>>> import numpy as np
>>> import numpy.linalg as la
>>> np.set_printoptions(suppress=True, linewidth=200)
>>> def rd(a):
...     return np.round(a, 3) + 0
... 
>>> A2 = np.array([[-1, -2], [-2, 0]])
>>> cent = np.array([[-7, -1, 6], [4, 5, -4], [-7, 9, 4]])
>>> m1 = np.kron(A2, cent)
>>> m1
array([[  7,   1,  -6,  14,   2, -12],
       [ -4,  -5,   4,  -8, -10,   8],
       [  7,  -9,  -4,  14, -18,  -8],
       [ 14,   2, -12,   0,   0,   0],
       [ -8, -10,   8,   0,   0,   0],
       [ 14, -18,  -8,   0,   0,   0]])
>>> u = np.array([5, -4, -9, -8, 0, 2])
>>> A2 = m1 + np.outer(u, np.eye(6)[2])
>>> rd(la.det(A2) / la.det(m1)), rd(1 + la.solve(m1, u)[2])
(np.float64(15.318), np.float64(15.318))
>>> print(la.matrix_rank(la.inv(A2) - la.inv(m1), tol=1e-8))
1
>>> m1 - m1[0]
array([[  0,   0,   0,   0,   0,   0],
       [-11,  -6,  10, -22, -12,  20],
       [  0, -10,   2,   0, -20,   4],
       [  7,   1,  -6, -14,  -2,  12],
       [-15, -11,  14, -14,  -2,  12],
       [  7, -19,  -2, -14,  -2,  12]])
>>> m1.shape
(6, 6)
>>> np.count_nonzero(m1)
np.int64(27)
>>> m1.sum(axis=1)
array([  6, -15, -18,   4, -10, -12])
>>> np.abs(m1).max()
np.int64(18)
>>> la.matrix_rank(m1)
np.int64(6)
>>> m1[6]
Traceback (most recent call last):
  File "<python-input-18>", line 1, in <module>
    m1[6]
    ~~^^^
IndexError: index 6 is out of bounds for axis 0 with size 6
>>> m1.sum(axis=0)
array([ 30, -39, -18,  20, -26, -12])
>>> np.diff(m1, axis=0)
array([[-11,  -6,  10, -22, -12,  20],
       [ 11,  -4,  -8,  22,  -8, -16],
       [  7,  11,  -8, -14,  18,   8],
       [-22, -12,  20,   0,   0,   0],
       [ 22,  -8, -16,   0,   0,   0]])
